% python3 -q
>>> import numpy as np
>>> import numpy.linalg as la
>>> np.set_printoptions(suppress=True, linewidth=140)
>>> rnd = lambda a: np.round(a, 4) + 0
>>> feats = np.loadtxt("dump.csv", delimiter=",")
>>> rnd(feats)
array([[-0.8571, -0.0235, -1.8069],
       [ 0.5714, -1.9007, -0.2464],
       [-1.7143, -0.6218,  0.8213]])
>>> Q, Rm = la.qr(feats)
>>> np.allclose(Rm.T @ Rm, feats.T @ feats)
True
>>> rnd(np.abs(np.diag(Rm)))
array([2., 2., 2.])
>>> rnd(Q)
array([[-0.4286, -0.0117, -0.9034],
       [ 0.2857, -0.9504, -0.1232],
       [-0.8571, -0.3109,  0.4107]])
>>> W1 = np.array([[-2, -2], [0, -1], [0, 0]])
>>> b = np.array([-4, 2])
>>> act = np.maximum(Q @ W1 + b, 0)
>>> (act > 0).astype(int)
array([[0, 1],
       [0, 1],
       [0, 1]])
>>> (act > 0).mean(axis=0)
array([0., 1.])
>>> rnd(act)
array([[0.    , 2.8689],
       [0.    , 2.3789],
       [0.    , 4.0252]])
>>> C = np.array([[3, 0], [0, -2]])
>>> W1 @ C
array([[-6,  4],
       [ 0,  2],
       [ 0,  0]])
>>> (act @ C).round(6).argmax(axis=1)
array([0, 0, 0])
>>> rnd(act @ C)
array([[ 0.    , -5.7378],
       [ 0.    , -4.7579],
       [ 0.    , -8.0504]])
>>> left, sigma, Vt = la.svd(act)
>>> vecs = Vt[:(sigma > 1e-8).sum()]
>>> rng = np.random.default_rng(830)
>>> x = act[1] + -3 * act[2] + rng.integers(2) * np.eye(2)[0]
>>> rnd(x)
array([ 0.    , -9.6967])
>>> rnd(la.norm(x - vecs.T @ vecs @ x))
np.float64(0.0)
>>> la.matrix_rank(np.vstack([act, x]))
np.int64(1)
>>> rnd(vecs.T @ vecs)
array([[0., 0.],
       [0., 1.]])
>>> np.allclose(vecs.T @ vecs @ x, x)
True
>>> np.allclose(feats @ feats.T, feats.T @ feats)
True
>>> assert feats == feats.T
Traceback (most recent call last):
  File "<python-input-30>", line 1, in <module>
    assert feats == feats.T
           ^^^^^^^^^^^^^^^^
ValueError: The truth value of an array with more than one element is ambiguous. Use a.any() or a.all()
>>> rnd(la.matrix_power(feats, 4))
array([[13.1915,  9.0472, -0.3646],
       [-8.5086, 12.1657, -5.9667],
       [-3.0966,  5.1132, 14.8414]])
>>> rnd(np.sort(np.abs(la.eigvals(feats))))
array([2., 2., 2.])
>>> rnd((feats - feats.T) / 2)
array([[ 0.    , -0.2974, -0.0463],
       [ 0.2974,  0.    ,  0.1877],
       [ 0.0463, -0.1877,  0.    ]])
>>> rnd(feats @ feats)
array([[ 3.8188,  1.1883,  0.0705],
       [-1.1535,  3.7526, -0.7665],
       [-0.2939,  0.7115,  3.9252]])
